$ python -q
>>> import numpy as np
>>> import numpy.linalg as la
>>> np.set_printoptions(precision=1, suppress=True, linewidth=140, sign=" ")
>>> M = np.loadtxt("arr.csv", delimiter=",")
>>> print(M)
[[ 1.  4.  0.  0.  0.  0.  0.  0.  0.]
 [ 4.  0.  4.  0.  0.  0.  0.  0.  0.]
 [ 0.  4.  0.  4.  0.  0.  0.  0.  0.]
 [ 0.  0.  4.  0.  4.  0.  0.  0.  0.]
 [ 0.  0.  0.  4.  2.  4.  0.  0.  0.]
 [ 0.  0.  0.  0.  4.  1.  4.  0.  0.]
 [ 0.  0.  0.  0.  0.  4.  5.  4.  0.]
 [ 0.  0.  0.  0.  0.  0.  4.  2.  4.]
 [ 0.  0.  0.  0.  0.  0.  0.  4.  2.]]
>>> r0 = np.array([-2, 8])
>>> print(np.convolve(M[5], r0))
[ 0.  0.  0.  0. -8. 30.  0. 32.  0.  0.]
>>> print(np.array([np.convolve(row, r0, "same") for row in M]))
[[-2.  0. 32.  0.  0.  0.  0.  0.  0.]
 [-8. 32. -8. 32.  0.  0.  0.  0.  0.]
 [ 0. -8. 32. -8. 32.  0.  0.  0.  0.]
 [ 0.  0. -8. 32. -8. 32.  0.  0.  0.]
 [ 0.  0.  0. -8. 28.  8. 32.  0.  0.]
 [ 0.  0.  0.  0. -8. 30.  0. 32.  0.]
 [ 0.  0.  0.  0.  0. -8. 22. 32. 32.]
 [ 0.  0.  0.  0.  0.  0. -8. 28.  8.]
 [ 0.  0.  0.  0.  0.  0.  0. -8. 28.]]
>>> print(np.polyval(r0, M[5]))
[ 8.  8.  8.  8.  0.  6.  0.  8.  8.]
>>> rng = np.random.default_rng(789)
>>> labels = rng.permutation(9)
>>> print(labels)
[ 4  7  6  2  0  1  5  3  8]
>>> other = M[labels][:, labels]
>>> print(np.diag(other))
[ 2.  2.  5.  0.  1.  0.  1.  0.  2.]
>>> print(round(float(la.det(other)), 1), round(la.det(M[labels]), 1))
453632.0 453632.0
>>> print(other)
[[ 2.  0.  0.  0.  0.  0.  4.  4.  0.]
 [ 0.  2.  4.  0.  0.  0.  0.  0.  4.]
 [ 0.  4.  5.  0.  0.  0.  4.  0.  0.]
 [ 0.  0.  0.  0.  0.  4.  0.  4.  0.]
 [ 0.  0.  0.  0.  1.  4.  0.  0.  0.]
 [ 0.  0.  0.  4.  4.  0.  0.  0.  0.]
 [ 4.  0.  4.  0.  0.  0.  1.  0.  0.]
 [ 4.  0.  0.  4.  0.  0.  0.  0.  0.]
 [ 0.  4.  0.  0.  0.  0.  0.  0.  2.]]
>>> w, V = la.eigh(M)
>>> print(np.round(np.abs(V[:, -1]), 1) + 0)
[ 0.   0.   0.1  0.1  0.3  0.4  0.7  0.4  0.2]
>>> print(la.svd(M, compute_uv=False))
[ 10.1   7.5   6.9   5.9   4.8   4.1   3.2   1.7   1.4]
>>> print((w > 1e-8).sum(), (w < -1e-8).sum())
5 4
>>> print(np.round(V @ np.diag(w) @ V.T, 1) + 0)
[[ 1.  4.  0.  0.  0.  0.  0.  0.  0.]
 [ 4.  0.  4.  0.  0.  0.  0.  0.  0.]
 [ 0.  4.  0.  4.  0.  0.  0.  0.  0.]
 [ 0.  0.  4.  0.  4.  0.  0.  0.  0.]
 [ 0.  0.  0.  4.  2.  4.  0.  0.  0.]
 [ 0.  0.  0.  0.  4.  1.  4.  0.  0.]
 [ 0.  0.  0.  0.  0.  4.  5.  4.  0.]
 [ 0.  0.  0.  0.  0.  0.  4.  2.  4.]
 [ 0.  0.  0.  0.  0.  0.  0.  4.  2.]]
>>> q, V = la.qr(M[:, :7])[0], la.qr(M[:, 7:])[0]
>>> sigma = la.svd(q.T @ V, compute_uv=False)
>>> print((sigma > 0.9).sum())
0
>>> print(np.degrees(np.arccos(sigma.clip(0, 1))))
[ 40.  47.]
>>> x = np.array([-8, -5, 3, -2, -5, -9, 4, 1, -2])
>>> print(M * x)
[[ -8. -20.   0.  -0.  -0.  -0.   0.   0.  -0.]
 [-32.  -0.  12.  -0.  -0.  -0.   0.   0.  -0.]
 [ -0. -20.   0.  -8.  -0.  -0.   0.   0.  -0.]
 [ -0.  -0.  12.  -0. -20.  -0.   0.   0.  -0.]
 [ -0.  -0.   0.  -8. -10. -36.   0.   0.  -0.]
 [ -0.  -0.   0.  -0. -20.  -9.  16.   0.  -0.]
 [ -0.  -0.   0.  -0.  -0. -36.  20.   4.  -0.]
 [ -0.  -0.   0.  -0.  -0.  -0.  16.   2.  -8.]
 [ -0.  -0.   0.  -0.  -0.  -0.   0.   4.  -4.]]
>>> print((M * x).sum(axis=1))
[-28. -20. -28.  -8. -54. -13. -12.  10.   0.]
>>> print(np.einsum("ij,j->i", M, x))
[-28. -20. -28.  -8. -54. -13. -12.  10.   0.]
>>> print(M @ np.eye(9)[4])
[ 0.  0.  0.  4.  2.  4.  0.  0.  0.]
>>> print(M @ np.ones(9))
[  5.   8.   8.   8.  10.   9.  13.  10.   6.]
>>> print(M @ x)
[-28. -20. -28.  -8. -54. -13. -12.  10.   0.]
>>> print(np.sign((M @ x).round(6)))
[-1. -1. -1. -1. -1. -1. -1.  1.  0.]
>>> data = np.load("a.npy")
>>> print(data)
[[ 3  0  0  0]
 [ 0  2  0  0]
 [ 0  0 -1  0]
 [ 0  0  0  0]]
>>> rk = la.matrix_rank(data)
>>> print(rk)
3
>>> N = la.svd(data)[2][rk:].T
>>> print([int(la.matrix_rank(np.delete(data, i, axis=0))) for i in range(4)])
[2, 2, 2, 3]
>>> print(N.shape)
(4, 1)
>>> print([int(la.matrix_rank(data[:, :j + 1])) for j in range(4)])
[1, 2, 3, 3]
>>> print(data @ N)
[[ 0.]
 [ 0.]
 [ 0.]
 [ 0.]]
>>> print(N @ N.T)
[[ 0.  0.  0.  0.]
 [ 0.  0.  0.  0.]
 [ 0.  0.  0.  0.]
 [ 0.  0.  0.  1.]]
>>> print([int(la.matrix_rank(data[:i])) for i in range(1, len(data) + 1)])
[1, 2, 3, 3]
>>> w, V = la.eigvalsh(data)
Traceback (most recent call last):
  File "<python-input-44>", line 1, in <module>
    w, V = la.eigvalsh(data)
    ^^^^
ValueError: too many values to unpack (expected 2)
>>> w, V = la.eigh(data)
>>> print(w)
[-1.  0.  2.  3.]
>>> print(la.eigvalsh(data + 2 * np.eye(4)))
[ 1.  2.  4.  5.]
>>> print(np.abs(V[:, -1]))
[ 1.  0.  0.  0.]
>>> print(V @ np.diag(w) @ V.T)
[[ 3.  0.  0.  0.]
 [ 0.  2.  0.  0.]
 [ 0.  0. -1.  0.]
 [ 0.  0.  0.  0.]]
>>> print(la.eigvalsh(data @ data))
[ 0.  1.  4.  9.]
>>> print(np.abs(V[:, -1]).round(6).argmax())
0
>>> print(V.T @ data @ V)
[[-1.  0.  0.  0.]
 [ 0.  0.  0.  0.]
 [ 0.  0.  2.  0.]
 [ 0.  0.  0.  3.]]
>>> print(np.poly(data))
[ 1. -4.  1.  6.  0.]
>>> print(round(la.det(data.T), 1))
0.0
>>> print(la.eigvals(data))
[ 3.  2. -1.  0.]
>>> print(np.kron(np.eye(2, dtype=int), data))
[[ 3  0  0  0  0  0  0  0]
 [ 0  2  0  0  0  0  0  0]
 [ 0  0 -1  0  0  0  0  0]
 [ 0  0  0  0  0  0  0  0]
 [ 0  0  0  0  3  0  0  0]
 [ 0  0  0  0  0  2  0  0]
 [ 0  0  0  0  0  0 -1  0]
 [ 0  0  0  0  0  0  0  0]]
>>> print(np.einsum("ii->", data))
4
>>> print(round(float(la.eigvals(data).sum().real), 1))
4.0
>>> print(round(la.det(data[::-1]), 1))
0.0
>>> K = np.loadtxt("test4.csv", delimiter=",")
>>> print(K)
[[-2. -3.  0.  0.  0.  0.  0.  0.  0.  0.  0.]
 [-3.  3. -3.  0.  0.  0.  0.  0.  0.  0.  0.]
 [ 0. -3.  1. -3.  0.  0.  0.  0.  0.  0.  0.]
 [ 0.  0. -3.  0. -3.  0.  0.  0.  0.  0.  0.]
 [ 0.  0.  0. -3.  3. -3.  0.  0.  0.  0.  0.]
 [ 0.  0.  0.  0. -3.  3. -3.  0.  0.  0.  0.]
 [ 0.  0.  0.  0.  0. -3.  0. -3.  0.  0.  0.]
 [ 0.  0.  0.  0.  0.  0. -3.  1. -3.  0.  0.]
 [ 0.  0.  0.  0.  0.  0.  0. -3.  3. -3.  0.]
 [ 0.  0.  0.  0.  0.  0.  0.  0. -3. -2. -3.]
 [ 0.  0.  0.  0.  0.  0.  0.  0.  0. -3. -2.]]
>>> print(K - K[0])
[[ 0.  0.  0.  0.  0.  0.  0.  0.  0.  0.  0.]
 [-1.  6. -3.  0.  0.  0.  0.  0.  0.  0.  0.]
 [ 2.  0.  1. -3.  0.  0.  0.  0.  0.  0.  0.]
 [ 2.  3. -3.  0. -3.  0.  0.  0.  0.  0.  0.]
 [ 2.  3.  0. -3.  3. -3.  0.  0.  0.  0.  0.]
 [ 2.  3.  0.  0. -3.  3. -3.  0.  0.  0.  0.]
 [ 2.  3.  0.  0.  0. -3.  0. -3.  0.  0.  0.]
 [ 2.  3.  0.  0.  0.  0. -3.  1. -3.  0.  0.]
 [ 2.  3.  0.  0.  0.  0.  0. -3.  3. -3.  0.]
 [ 2.  3.  0.  0.  0.  0.  0.  0. -3. -2. -3.]
 [ 2.  3.  0.  0.  0.  0.  0.  0.  0. -3. -2.]]
>>> print(K.sum(axis=0))
[-5. -3. -5. -6. -3. -3. -6. -5. -3. -8. -5.]
>>> K[11]
Traceback (most recent call last):
  File "<python-input-64>", line 1, in <module>
    K[11]
    ~^^^^
IndexError: index 11 is out of bounds for axis 0 with size 11
>>> print(la.svd(K, compute_uv=False))
[ 7.6  6.5  6.   5.7  4.5  3.9  3.5  3.   1.7  0.8  0.4]
